$ python3 -q
>>> import numpy as np
>>> import numpy.linalg as la
>>> np.set_printoptions(suppress=True, linewidth=160)
>>> arr = np.load("case6.npy")
>>> arr.round(2) + 0
array([[-1.33,  0.  , -0.72,  0.94, -0.47],
       [ 0.  , -0.96,  0.81, -0.27, -0.37],
       [-0.72,  0.81, -0.43, -1.54, -0.22],
       [ 0.94, -0.27, -1.54,  0.02,  0.3 ],
       [-0.47, -0.37, -0.22,  0.3 , -0.3 ]])
>>> round(float(np.einsum("ij,ji->", arr, arr)), 2)
13.0
>>> np.round(np.einsum("ii->", arr), 2)
np.float64(-3.0)
>>> np.round(np.poly(arr), 2) + 0
array([  1.,   3.,  -2., -12.,  -8.,   0.])
>>> np.round(la.det(arr.T), 2)
np.float64(-0.0)
>>> E = np.array([[0.52, -0.01, 0.82, 0.19],
...     [-0.4, 1.82, 0.71, 0.24],
...     [-0.48, 2.93, 1.58, 0.71],
...     [0.52, 0.02, 0.78, 0.21],
...     [-1.2, 2.18, 0.2, 0.61],
...     [-0.21, 2.48, 1.3, 0.11],
...     [-0.68, 2.21, 0.99, 0.78],
...     [-0.71, 2.23, 0.98, 0.77],
...     [0.08, 1.82, 1.49, 0.4],
...     [0.98, 0.03, 1.62, 0.43],
...     [-0.7, 2.23, 1.0, 0.79],
...     [1.05, 0.01, 1.59, 0.36],
...     [0.21, 3.61, 3.03, 0.82],
...     [-0.39, 1.78, 0.73, 0.19],
...     [0.09, 1.83, 1.5, 0.4]])
>>> Q, V = la.qr(E[:, :1])[0], la.qr(E[:, 1:])[0]
>>> sv = la.svd(Q.T @ V, compute_uv=False)
>>> np.round(np.degrees(np.arccos(sv.clip(0, 1))), 2)
array([1.92])
>>> M2 = E / la.norm(E, axis=1, keepdims=True)
>>> cov = M2 @ M2.T
>>> print(np.round(la.norm(M2, axis=1), 2))
[1. 1. 1. 1. 1. 1. 1. 1. 1. 1. 1. 1. 1. 1. 1.]
>>> cov[0].round(2)
array([ 1.  ,  0.2 ,  0.34,  1.  , -0.14,  0.34,  0.22,  0.21,  0.56,  1.  ,  0.22,  1.  ,  0.57,  0.21,  0.56])
>>> round(np.degrees(np.arccos(np.clip(cov[0, 4], -1, 1))), 2)
np.float64(98.27)
>>> (cov - 2 * np.eye(15)).round(6).argmax(axis=1)
array([11, 13,  1, 11,  7, 13, 10, 10, 14,  3,  6,  0, 14,  1,  8])
>>> W0 = np.load("data.npy")
>>> W0
array([[0., 0., 0., 0., 3.],
       [0., 0., 0., 1., 2.],
       [0., 0., 0., 2., 0.],
       [0., 1., 2., 0., 0.],
       [3., 2., 0., 0., 0.]])
>>> w, V = la.eigh(W0)
>>> np.round(V @ np.diag(w) @ V.T, 2) + 0
array([[0., 0., 0., 0., 3.],
       [0., 0., 0., 1., 2.],
       [0., 0., 0., 2., 0.],
       [0., 1., 2., 0., 0.],
       [3., 2., 0., 0., 0.]])
>>> print(w.round(2) + 0)
[-3.67 -2.13  0.    2.13  3.67]
>>> np.round(V.T @ V, 2) + 0
array([[1., 0., 0., 0., 0.],
       [0., 1., 0., 0., 0.],
       [0., 0., 1., 0., 0.],
       [0., 0., 0., 1., 0.],
       [0., 0., 0., 0., 1.]])
>>> np.round(np.abs(V[:, -1]), 2)
array([0.56, 0.42, 0.09, 0.16, 0.69])
>>> np.abs(V[:, -1]).round(6).argmax()
np.int64(4)
>>> left, sv, vt = la.svd(W0)
>>> V = vt[:(sv > 1e-8).sum()]
>>> rng = np.random.default_rng(1589)
>>> vec = W0[2] + 2 * W0[1] + rng.integers(2) * np.eye(5)[1]
>>> print(vec)
[0. 0. 0. 4. 4.]
>>> print(la.matrix_rank(np.vstack([W0, vec])))
4
>>> np.round(np.diag(V.T @ V), 2)
array([0.74, 0.41, 0.85, 1.  , 1.  ])
>>> np.allclose(V.T @ V @ vec, vec)
True
>>> print(np.round(la.norm(vec - V.T @ V @ vec), 2))
0.0
>>> M = np.array([[10, 0, 5], [-10, 0, -5], [2, 0, 1], [-4, 0, -2], [8, 0, 4]])
>>> r = la.matrix_rank(M)
>>> print(r)
1
>>> N = la.svd(M)[2][r:].T
>>> [int(la.matrix_rank(M[:i])) for i in range(1, len(M) + 1)]
[1, 1, 1, 1, 1]
>>> print([int(la.matrix_rank(M[:, :j + 1])) for j in range(3)])
[1, 1, 1]
>>> np.round(la.norm(M, 2) / la.norm(M), 2)
np.float64(1.0)
>>> la.cond(M) > 100
np.True_
>>> [round(float(x), 2) for x in la.svd(M, compute_uv=False)[:3]]
[18.84, 0.0, 0.0]
>>> A = np.load("sample3.npy")
>>> A.round(2)
array([[-0.39, -0.15, -0.02],
       [ 0.82, -0.34, -0.05],
       [ 0.  ,  0.76, -0.04],
       [-0.31, -0.38, -0.71],
       [ 0.27,  0.37, -0.7 ]])
>>> np.round(la.norm(A, "nuc"), 2)
np.float64(3.0)
>>> print(round(float(la.norm(A[1] - A[2])), 2))
1.37
>>> round(la.norm(A) ** 2 / la.norm(A, 2) ** 2, 2)
np.float64(3.0)
>>> np.round(la.norm(A, axis=1), 2)
array([0.42, 0.89, 0.76, 0.87, 0.84])
>>> round(float(A[1] @ A[2]), 2)
-0.26
>>> vec = np.array([-4, -7, 3])
>>> y = A @ vec
>>> np.round(la.lstsq(A, y)[0], 2)
array([-4., -7.,  3.])
>>> y.round(2)
array([ 2.55, -1.05, -5.44,  1.75, -5.81])
>>> print(np.round(la.solve(A.T @ A, A.T @ y), 2))
[-4. -7.  3.]
>>> np.round(la.pinv(A) @ A, 2) + 0
array([[1., 0., 0.],
       [0., 1., 0.],
       [0., 0., 1.]])
>>> y = y + 0.05 * rng.normal(size=5)
>>> print(y.round(2))
[ 2.48 -1.05 -5.51  1.65 -5.74]
>>> b, *_ = la.lstsq(A, y)
>>> b.round()
array([-4., -7.,  3.])
>>> np.round(A.T @ (y - A @ b), 2) + 0
array([0., 0., 0.])
>>> [round(float(la.norm(la.solve(A.T @ A + lam * np.eye(3), A.T @ y))), 2) for lam in (0, 1, 10, 100)]
[8.56, 4.28, 0.78, 0.08]
>>> np.round(la.norm(y - A @ b), 2)
np.float64(0.12)
>>> print(np.round(A @ A.T, 2))
[[ 0.18 -0.27 -0.11  0.19 -0.15]
 [-0.27  0.79 -0.26 -0.09  0.13]
 [-0.11 -0.26  0.58 -0.26  0.31]
 [ 0.19 -0.09 -0.26  0.75  0.27]
 [-0.15  0.13  0.31  0.27  0.7 ]]
>>> print(round(A[:, 0] @ A[:, 1], 2))
-0.0
>>> print(np.round(la.svd(A, compute_uv=False), 2))
[1. 1. 1.]
>>> print(np.round(la.pinv(A), 2))
[[-0.39  0.82  0.   -0.31  0.27]
 [-0.15 -0.34  0.76 -0.38  0.37]
 [-0.02 -0.05 -0.04 -0.71 -0.7 ]]
>>> np.round(A.T @ A, 2) + 0
array([[1., 0., 0.],
       [0., 1., 0.],
       [0., 0., 1.]])
>>> np.round(la.norm(A, axis=0), 2)
array([1., 1., 1.])
>>> vec = np.array([0, -2, 1])
>>> np.round(A * vec, 2)
array([[-0.  ,  0.3 , -0.02],
       [ 0.  ,  0.68, -0.05],
       [ 0.  , -1.52, -0.04],
       [-0.  ,  0.76, -0.71],
       [ 0.  , -0.75, -0.7 ]])
>>> np.round(np.einsum("ij,j->i", A, vec), 2)
array([ 0.28,  0.63, -1.56,  0.04, -1.45])
>>> np.round((A * vec).sum(axis=1), 2)
array([ 0.28,  0.63, -1.56,  0.04, -1.45])
>>> print((A @ vec).argmax())
1
>>> np.round(A @ np.eye(3)[2], 2)
array([-0.02, -0.05, -0.04, -0.71, -0.7 ])
>>> data = np.array([[1, -1, 1, -1],
...     [1, 0, 0, 0],
...     [1, 1, 1, 1],
...     [1, 2, 4, 8],
...     [1, 3, 9, 27]])
>>> data
array([[ 1, -1,  1, -1],
       [ 1,  0,  0,  0],
       [ 1,  1,  1,  1],
       [ 1,  2,  4,  8],
       [ 1,  3,  9, 27]])
>>> # row 4 is much longer than the rest
>>> vec = np.array([0, -1, 0, -2])
>>> y = data @ vec
>>> print(y)
[  3   0  -3 -18 -57]
>>> print(np.round(la.lstsq(data, y)[0], 2) + 0)
[ 0. -1.  0. -2.]
>>> np.round(la.pinv(data) @ data, 2) + 0
array([[1., 0., 0., 0.],
       [0., 1., 0., 0.],
       [0., 0., 1., 0.],
       [0., 0., 0., 1.]])
>>> y = y + 0.02 * rng.normal(size=5)
>>> y.round(2)
array([  2.99,  -0.03,  -3.  , -18.  , -56.98])
>>> b, *_ = la.lstsq(data, y)
>>> print(np.round(data.T @ (y - data @ b), 2) + 0)
[0. 0. 0. 0.]
>>> round(la.norm(y - data @ b), 2)
np.float64(0.01)
>>> b.round(2)
array([-0.02, -1.  ,  0.01, -2.  ])
>>> M2 = np.array([[0, 1], [-1, 2], [0, -3]])
>>> mat = np.kron(np.eye(3, dtype=int), M2)
>>> mat
array([[ 0,  1,  0,  0,  0,  0],
       [-1,  2,  0,  0,  0,  0],
       [ 0, -3,  0,  0,  0,  0],
       [ 0,  0,  0,  1,  0,  0],
       [ 0,  0, -1,  2,  0,  0],
       [ 0,  0,  0, -3,  0,  0],
       [ 0,  0,  0,  0,  0,  1],
       [ 0,  0,  0,  0, -1,  2],
       [ 0,  0,  0,  0,  0, -3]])
>>> r0 = np.array([2, -3])
>>> print(np.convolve(mat[5], r0))
[ 0  0  0 -6  9  0  0]
>>> np.polyval(r0, mat[5])
array([-3, -3, -3, -9, -3, -3])
>>> np.correlate(mat[5], mat[0], "full")
array([ 0,  0,  0,  0,  0,  0,  0, -3,  0,  0,  0])
